In [1]: import numpy as np

In [2]: np.set_printoptions(precision=3, suppress=True, linewidth=160)

In [3]: sv = 10 * 0.5 ** np.arange(3)

In [4]: q, _ = np.linalg.qr(np.array([[0.3, -1.2, -0.6], [1.2, 0.8, -0.2], [-0.5, 0.3, 0.0]]))

In [5]: rng = np.random.default_rng(5135)

In [6]: F = rng.normal(size=(18, 3)) * sv @ q

In [7]: F
Out[7]: 
array([[  7.716,  -0.663,  -4.336],
       [  0.063, -14.06 , -10.975],
       [  4.717, -16.274,  -3.867],
       [ -4.705, -10.29 ,  -1.154],
       [ -8.758,   2.234,  -1.208],
       [  5.163,  -5.247,  -4.138],
       [  3.674,   1.952,   2.426],
       [  4.581,  -5.437,  -0.045],
       [ -6.147,   9.573,   7.631],
       [  0.618,  11.153,   2.545],
       [ -7.779, -13.524,  -2.091],
       [  0.838,  -2.607,   0.779],
       [ -9.36 ,   0.162,   0.51 ],
       [ -6.507,  14.626,   8.09 ],
       [  0.192,  13.923,   7.76 ],
       [ 10.974,  -3.037,  -5.164],
       [ -1.408,  23.255,   8.462],
       [  6.313,   0.081,  -0.934]])

In [8]: cov = np.cov(F, rowvar=False)

In [9]: np.argsort(-F.std(axis=0).round(6), kind="stable")
Out[9]: array([1, 0, 2])

In [10]: np.round(np.corrcoef(F[:, 0], F[:, 2])[0, 1], 3)
Out[10]: np.float64(-0.38)

In [11]: F.std(axis=0)
Out[11]: array([ 5.932, 10.531,  5.13 ])

In [12]: np.argwhere(np.triu(np.abs(np.corrcoef(F.T)) > 0.8, 1))
Out[12]: array([[1, 2]])

In [13]: np.corrcoef(F.T)
Out[13]: 
array([[ 1.   , -0.184, -0.38 ],
       [-0.184,  1.   ,  0.844],
       [-0.38 ,  0.844,  1.   ]])

In [14]: labels = F[:, 2] > np.median(F[:, 2])

In [15]: r0 = F[labels].mean(axis=0) - F[~labels].mean(axis=0)

In [16]: labels.astype(int)
Out[16]: array([0, 0, 0, 0, 0, 0, 1, 1, 1, 1, 0, 1, 1, 1, 1, 0, 1, 0])

In [17]: ((F - F.mean(axis=0)) @ r0 > 0).astype(int)
Out[17]: array([0, 0, 0, 0, 1, 0, 1, 0, 1, 1, 0, 0, 1, 1, 1, 0, 1, 0])

In [18]: round(float((((F - F.mean(axis=0)) @ r0 > 0) == labels).mean()), 3)
Out[18]: 0.833

In [19]: Ac = (F - F.mean(axis=0)) / F.std(axis=0)

In [20]: Ac.std(axis=0)
Out[20]: array([1., 1., 1.])

In [21]: b = np.linalg.lstsq(np.delete(Ac, 1, axis=1), Ac[:, 1])[0]

In [22]: np.abs(b).argmax()
Out[22]: np.int64(1)

In [23]: X = np.array([[-0.6, 0.8, -0.5, -1.5, -0.8, 0.5, -1.4],
    ...:     [0.9, -0.3, 0.4, 0.6, 0.8, -0.2, 1.8],
    ...:     [0.6, 0.2, 1.3, 0.7, -0.3, -0.1, -0.5],
    ...:     [0.7, -1.2, 0.3, 1.0, 1.2, -2.0, 0.2],
    ...:     [0.6, -1.6, -0.7, 0.2, 0.0, 0.5, 0.3],
    ...:     [0.5, 0.5, -0.3, -0.2, -1.3, -0.9, 0.1],
    ...:     [-0.6, 1.1, -0.3, -0.2, 0.9, -0.2, 2.1],
    ...:     [1.0, -1.0, -0.2, 0.9, -0.1, 0.0, -0.5],
    ...:     [-0.5, -1.7, 0.7, -0.1, 2.1, -1.0, -1.8]])

In [24]: ang = np.radians(72)

In [25]: r_ = np.eye(7)

In [26]: r_[4, 4] = r_[6, 6] = np.cos(ang)

In [27]: r_[4, 6], r_[6, 4] = -np.sin(ang), np.sin(ang)

In [28]: r_
Out[28]: 
array([[ 1.   ,  0.   ,  0.   ,  0.   ,  0.   ,  0.   ,  0.   ],
       [ 0.   ,  1.   ,  0.   ,  0.   ,  0.   ,  0.   ,  0.   ],
       [ 0.   ,  0.   ,  1.   ,  0.   ,  0.   ,  0.   ,  0.   ],
       [ 0.   ,  0.   ,  0.   ,  1.   ,  0.   ,  0.   ,  0.   ],
       [ 0.   ,  0.   ,  0.   ,  0.   ,  0.309,  0.   , -0.951],
       [ 0.   ,  0.   ,  0.   ,  0.   ,  0.   ,  1.   ,  0.   ],
       [ 0.   ,  0.   ,  0.   ,  0.   ,  0.951,  0.   ,  0.309]])

In [29]: M2 = X @ r_.T

In [30]: np.abs(M2 - X).max(axis=0)
Out[30]: array([0.   , 0.   , 0.   , 0.   , 2.619, 0.   , 3.241])

In [31]: np.allclose(X @ X.T, M2 @ M2.T)
Out[31]: True

In [32]: np.linalg.svd(X, compute_uv=False), np.linalg.svd(M2, compute_uv=False)
Out[32]: 
(array([4.573, 3.909, 2.776, 2.198, 1.736, 0.681, 0.454]),
 array([4.573, 3.909, 2.776, 2.198, 1.736, 0.681, 0.454]))

In [33]: np.sort(np.linalg.eigvals(r_).real)
Out[33]: array([0.309, 0.309, 1.   , 1.   , 1.   , 1.   , 1.   ])

In [34]: np.round(np.linalg.det(r_), 3)
Out[34]: np.float64(1.0)

In [35]: x0 = np.array([-3, 4, 1, -5, 4, -2, 4])

In [36]: target = X @ x0

In [37]: target
Out[37]: array([  2.2,   4.3,  -6.2,  -2. ,  -9.7,  -1.8,  19.3, -14.1,  -0.9])

In [38]: np.round(np.linalg.pinv(X) @ X, 3) + 0
Out[38]: 
array([[1., 0., 0., 0., 0., 0., 0.],
       [0., 1., 0., 0., 0., 0., 0.],
       [0., 0., 1., 0., 0., 0., 0.],
       [0., 0., 0., 1., 0., 0., 0.],
       [0., 0., 0., 0., 1., 0., 0.],
       [0., 0., 0., 0., 0., 1., 0.],
       [0., 0., 0., 0., 0., 0., 1.]])

In [39]: np.linalg.solve(X.T @ X, X.T @ target)
Out[39]: array([-3.,  4.,  1., -5.,  4., -2.,  4.])

In [40]: target = target + 0.02 * rng.normal(size=9)

In [41]: target
Out[41]: array([  2.21 ,   4.319,  -6.215,  -2.003,  -9.693,  -1.809,  19.309, -14.082,  -0.93 ])

In [42]: b, *_ = np.linalg.lstsq(X, target)

In [43]: b.round()
Out[43]: array([-3.,  4.,  1., -5.,  4., -2.,  4.])

In [44]: b
Out[44]: array([-2.962,  4.024,  0.972, -4.999,  4.024, -1.988,  3.991])

In [45]: data = np.load("block13.npy")

In [46]: data
Out[46]: 
array([[ 0.135, -0.027,  0.001, -2.135,  0.027, -0.001],
       [ 0.028, -0.129,  0.004,  4.696, -0.024, -0.001],
       [ 1.094, -0.084,  0.001,  1.773, -0.033, -0.001],
       [ 0.274, -0.076,  0.001,  7.225, -0.012,  0.   ],
       [-0.689,  0.135, -0.005,  1.739,  0.03 ,  0.002],
       [-0.311,  0.052,  0.   ,  1.778,  0.038, -0.001],
       [ 0.911, -0.302, -0.003, -1.771, -0.002,  0.   ],
       [ 0.118,  0.002, -0.003, -0.684,  0.024,  0.   ],
       [ 0.638,  0.043,  0.004, -3.061, -0.014,  0.001],
       [ 0.293,  0.066,  0.003, -2.467, -0.007,  0.001],
       [ 0.324, -0.044,  0.004,  1.627,  0.011, -0.001],
       [ 0.06 , -0.012, -0.006, -0.486, -0.011,  0.   ],
       [-0.255,  0.016, -0.001,  2.426,  0.025, -0.001],
       [ 0.831, -0.088, -0.001, -0.576, -0.006,  0.002],
       [ 0.095, -0.056,  0.   , -2.636, -0.012,  0.   ],
       [-0.307,  0.049, -0.004, -4.07 , -0.012, -0.001],
       [ 0.09 , -0.008, -0.003,  1.695,  0.004,  0.001],
       [ 0.588, -0.058,  0.006,  0.456, -0.008,  0.   ]])

In [47]: Ac = data - data.mean(axis=0)

In [48]: vecs = np.linalg.svd(Ac)[2][:2]

In [49]: M2 = Ac - Ac @ vecs.T @ vecs

In [50]: np.round(M2.std(axis=0), 3) + 0
Out[50]: array([0.009, 0.065, 0.003, 0.   , 0.016, 0.001])

In [51]: np.round(np.diag(vecs.T @ vecs), 3) + 0
Out[51]: array([0.98 , 0.02 , 0.   , 1.   , 0.001, 0.   ])

In [52]: labels = data[:, 0] > np.median(data[:, 0])

In [53]: r0 = data[labels].mean(axis=0) - data[~labels].mean(axis=0)

In [54]: np.argsort(-np.abs(r0).round(6), kind="stable")
Out[54]: array([0, 3, 1, 4, 2, 5])

In [55]: labels.astype(int)
Out[55]: array([1, 0, 1, 1, 0, 0, 1, 0, 1, 1, 1, 0, 0, 1, 0, 0, 0, 1])

In [56]: r0.round(3) + 0
Out[56]: array([ 0.695, -0.069,  0.004, -0.376, -0.012,  0.   ])

In [57]: M2 = np.c_[X[:, :2] @ np.array([[1, 1], [0, 1]]), np.array([0, 2, 3, 2, 2, 1, 1, 3, 0])]

In [58]: M2
Out[58]: 
array([[-0.6,  0.2,  0. ],
       [ 0.9,  0.6,  2. ],
       [ 0.6,  0.8,  3. ],
       [ 0.7, -0.5,  2. ],
       [ 0.6, -1. ,  2. ],
       [ 0.5,  1. ,  1. ],
       [-0.6,  0.5,  1. ],
       [ 1. ,  0. ,  3. ],
       [-0.5, -2.2,  0. ]])

In [59]: np.linalg.norm(np.linalg.qr(X)[0].T @ M2, axis=0) ** 2 / ((M2 ** 2).sum(axis=0) + 1e-12)
Out[59]: array([1.   , 1.   , 0.725])

In [60]: np.round(np.linalg.lstsq(X, M2[:, 0])[0], 3) + 0
Out[60]: array([1., 0., 0., 0., 0., 0., 0.])

In [61]: np.linalg.matrix_rank(np.c_[X, M2])
Out[61]: np.int64(8)

In [62]: np.linalg.matrix_rank(M2)
Out[62]: np.int64(3)
